$ ipython --no-banner

In [1]: import numpy as np

In [2]: import numpy.linalg as la

In [3]: np.set_printoptions(precision=3, suppress=True, linewidth=100)

In [4]: rng = np.random.default_rng(716104)

In [5]: ang = rng.uniform(0, 2 * np.pi, 26)

In [6]: q, _ = la.qr(np.array([[0.4, -0.7], [0.4, -1.7], [0.1, 1.0]]))

In [7]: W0 = 20 * np.c_[np.cos(ang), np.sin(ang)] @ q.T

In [8]: W0
Out[8]: 
array([[ 11.12 ,  16.293,  -3.298],
       [ -9.428,   3.31 , -17.325],
       [ -6.913, -16.3  ,   9.301],
       [  2.487, -11.026,  16.5  ],
       [-10.744,   1.284, -16.82 ],
       [ 13.411,  14.727,   1.806],
       [-14.033,  -6.031, -12.911],
       [-14.423, -12.616,  -5.728],
       [  3.844,  15.215, -12.399],
       [  4.674,  15.576, -11.642],
       [ -9.003,   3.912, -17.425],
       [ -8.724, -16.566,   7.033],
       [ 13.387,   4.073,  14.29 ],
       [  8.415,  16.544,  -7.447],
       [ -4.874,   8.8  , -17.286],
       [ 14.257,   6.894,  12.215],
       [  0.4  , -12.676,  15.464],
       [  2.207, -11.263,  16.379],
       [ 10.895,  16.359,  -3.697],
       [  8.101,  -5.116,  17.556],
       [-14.582,  -8.668, -10.595],
       [ 14.506,   8.145,  11.101],
       [ 11.414,  16.19 ,  -2.759],
       [  6.768,  -6.745,  17.57 ],
       [-13.776,  -5.184, -13.541],
       [ -2.688,  10.853, -16.583]])

In [9]: D = la.norm(W0[:, None] - W0[None], axis=-1)

In [10]: la.norm(W0, axis=1)
Out[10]: 
array([20., 20., 20., 20., 20., 20., 20., 20., 20., 20., 20., 20., 20., 20., 20., 20., 20., 20.,
       20., 20., 20., 20., 20., 20., 20., 20.])

In [11]: (D + 1e9 * np.eye(26)).round(6).argmin(axis=1)
Out[11]: 
array([18, 10, 11, 17,  1, 22, 24, 20,  9,  8,  1,  2, 15, 18, 25, 21, 17,  3,  0, 23,  6, 15,  0,
       19,  6, 14])

In [12]: np.unravel_index(D.round(6).argmax(), D.shape)
Out[12]: (np.int64(3), np.int64(25))

In [13]: D.mean(axis=1).argmax()
Out[13]: np.int64(11)

In [14]: np.unique(W0.round(6), axis=0).shape
Out[14]: (26, 3)

In [15]: left, s, VT = la.svd(W0)

In [16]: evecs = VT[:(s > 1e-8).sum()]

In [17]: x = W0[19] + -1 * W0[16] + rng.integers(2) * np.eye(3)[2]

In [18]: x
Out[18]: array([7.702, 7.561, 3.091])

In [19]: la.matrix_rank(np.vstack([W0, x]))
Out[19]: np.int64(3)

In [20]: np.allclose(evecs.T @ evecs @ x, x)
Out[20]: False

In [21]: evecs.T @ evecs
Out[21]: 
array([[ 0.54 ,  0.38 ,  0.323],
       [ 0.38 ,  0.687, -0.266],
       [ 0.323, -0.266,  0.773]])

In [22]: G = np.cov(W0, rowvar=False)

In [23]: G.shape
Out[23]: (3, 3)

In [24]: W0.std(axis=0)
Out[24]: array([10.024, 11.352, 12.875])

In [25]: G
Out[25]: 
array([[104.495,  67.142,  70.014],
       [ 67.142, 134.026, -61.804],
       [ 70.014, -61.804, 172.39 ]])

In [26]: mat = np.load("m.npy")

In [27]: mat
Out[27]: 
array([[-2,  6,  3, -3],
       [-3,  5,  2, -4],
       [-6,  2, -1, -7],
       [-5,  3,  0, -6],
       [-6,  2, -1, -7]])

In [28]: la.cond(mat) > 100
Out[28]: np.True_

In [29]: np.argsort(-la.norm(mat, axis=0).round(6), kind="stable")[:3]
Out[29]: array([3, 0, 1])

In [30]: la.matrix_rank(mat, rtol=0.1)
Out[30]: np.int64(2)

In [31]: J = np.array([[5, 6, 5, 6], [4, 7, 4, 7], [5, 6, 5, 6], [4, 7, 4, 7]])

In [32]: # rows 0 and 2 are equal

In [33]: r = la.matrix_rank(J)

In [34]: r
Out[34]: np.int64(2)

In [35]: ns = la.svd(J)[2][r:].T

In [36]: [int(la.matrix_rank(np.delete(J, i, axis=0))) for i in range(4)]
Out[36]: [2, 2, 2, 2]

In [37]: np.allclose(J @ ns, 0)
Out[37]: True

In [38]: la.matrix_rank(J.T @ J), la.matrix_rank(J @ J.T)
Out[38]: (np.int64(2), np.int64(2))

In [39]: [int(la.matrix_rank(J[:i])) for i in range(1, len(J) + 1)]
Out[39]: [1, 2, 2, 2]

In [40]: M = np.load("mat.npy")

In [41]: M
Out[41]: 
array([[1.   , 0.9  , 0.81 , 0.729],
       [0.9  , 1.   , 0.9  , 0.81 ],
       [0.81 , 0.9  , 1.   , 0.9  ],
       [0.729, 0.81 , 0.9  , 1.   ]])

In [42]: la.eigvals(M)
Out[42]: array([3.527, 0.31 , 0.102, 0.061])

In [43]: np.poly(M)
Out[43]: array([ 1.   , -4.   ,  1.726, -0.203,  0.007])

In [44]: round(la.det(M[::-1]), 3)
Out[44]: np.float64(0.007)

In [45]: r = la.matrix_rank(mat)

In [46]: r
Out[46]: np.int64(2)

In [47]: ns = la.svd(mat)[2][r:].T

In [48]: np.round(mat @ ns, 3) + 0
Out[48]: 
array([[0., 0.],
       [0., 0.],
       [0., 0.],
       [0., 0.],
       [0., 0.]])

In [49]: np.allclose(mat @ ns, 0)
Out[49]: True

In [50]: [int(la.matrix_rank(mat[:, :j + 1])) for j in range(4)]
Out[50]: [1, 2, 2, 2]

In [51]: la.matrix_rank(mat.T @ mat), la.matrix_rank(mat @ mat.T)
Out[51]: (np.int64(2), np.int64(2))

In [52]: x = np.ones(4)

In [53]: for _ in range(3):
    ...:     x = M @ x
    ...:     x /= la.norm(x)
    ...:     print(round(x @ M @ x, 3))
    ...: 
3.527
3.527
3.527

In [54]: np.round(la.eigvalsh(M)[-1], 3)
Out[54]: np.float64(3.527)

In [55]: x
Out[55]: array([0.487, 0.512, 0.512, 0.487])

In [56]: q = M.astype(float).copy()

In [57]: for j in range(4):
    ...:     q[:, j] -= q[:, :j] @ (q[:, :j].T @ q[:, j])
    ...:     q[:, j] /= la.norm(q[:, j])
    ...: 

In [58]: np.round(q.T @ q, 3) + 0
Out[58]: 
array([[1., 0., 0., 0.],
       [0., 1., 0., 0.],
       [0., 0., 1., 0.],
       [0., 0., 0., 1.]])

In [59]: X = np.load("case8.npy")

In [60]: X
Out[60]: 
array([[ 1,  2, -1, -1,  0],
       [ 0,  0, -2,  0,  0],
       [ 0,  0, -1, -2,  0],
       [ 0,  0,  0, -1,  0]])

In [61]: # looks like rank 3

In [62]: r = la.matrix_rank(X)

In [63]: r
Out[63]: np.int64(3)

In [64]: ns = la.svd(X)[2][r:].T

In [65]: np.round(ns @ ns.T, 3) + 0
Out[65]: 
array([[ 0.8, -0.4,  0. ,  0. ,  0. ],
       [-0.4,  0.2,  0. ,  0. ,  0. ],
       [ 0. ,  0. ,  0. ,  0. ,  0. ],
       [ 0. ,  0. ,  0. ,  0. ,  0. ],
       [ 0. ,  0. ,  0. ,  0. ,  1. ]])

In [66]: la.matrix_rank(X.T @ X), la.matrix_rank(X @ X.T)
Out[66]: (np.int64(3), np.int64(3))

In [67]: [int(la.matrix_rank(X[:, :j + 1])) for j in range(5)]
Out[67]: [1, 1, 2, 3, 3]

In [68]: left, s, VT = la.svd(X)

In [69]: s.round(3) + 0
Out[69]: array([3.277, 1.805, 1.732, 0.   ])

In [70]: np.argmax(s[:-1] / (s[1:] + 1e-6)) + 1
Out[70]: np.int64(3)

In [71]: B = left[:, :3] @ np.diag(s[:3]) @ VT[:3]

In [72]: round(float(la.norm(X - B, 2)), 3), round(float(s[3]), 3)
Out[72]: (0.0, 0.0)

In [73]: np.round(la.norm(X - B) / la.norm(X), 3)
Out[73]: np.float64(0.0)

In [74]: [round(float(x), 3) for x in la.svd(J, compute_uv=False)[:3]]
Out[74]: [22.364, 1.967, 0.0]

In [75]: la.matrix_rank(J, rtol=0.1)
Out[75]: np.int64(1)

In [76]: Xs = W0 - W0.mean(axis=0)

In [77]: evecs = la.svd(Xs)[2][:2]

In [78]: B = Xs - Xs @ evecs.T @ evecs

In [79]: la.norm(B, axis=1).round(6).argmax()
Out[79]: np.int64(0)

In [80]: np.diag(evecs.T @ evecs)
Out[80]: array([0.54 , 0.687, 0.773])

In [81]: round(la.norm(B) / la.norm(Xs), 3)
Out[81]: np.float64(0.0)

In [82]: np.round(np.cov(Xs @ evecs.T, rowvar=False), 3) + 0
Out[82]: 
array([[223.287,   0.   ],
       [  0.   , 187.624]])

In [83]: G = X.T @ X

In [84]: np.diag(G)
Out[84]: array([1, 4, 6, 6, 0])

In [85]: K = np.load("data.npy")

In [86]: K
Out[86]: 
array([[-1.8  , -0.4  , -0.9  ],
       [ 0.298,  1.47 ,  0.185],
       [ 2.1  , -0.8  , -0.2  ],
       [ 0.3  ,  1.5  ,  0.2  ],
       [ 1.6  ,  1.   , -0.5  ],
       [-0.3  ,  0.8  ,  0.6  ]])

In [87]: blk = np.stack([K, -3 * K, K[::-1]])

In [88]: la.matrix_rank(blk)
Out[88]: array([3, 3, 3])

In [89]: np.einsum("bij,cij->bc", blk, blk)
Out[89]: 
array([[ 18.864, -56.592,   1.849],
       [-56.592, 169.775,  -5.546],
       [  1.849,  -5.546,  18.864]])

In [90]: la.matrix_rank(blk.reshape(3, -1))
Out[90]: np.int64(2)

In [91]: blk.shape
Out[91]: (3, 6, 3)
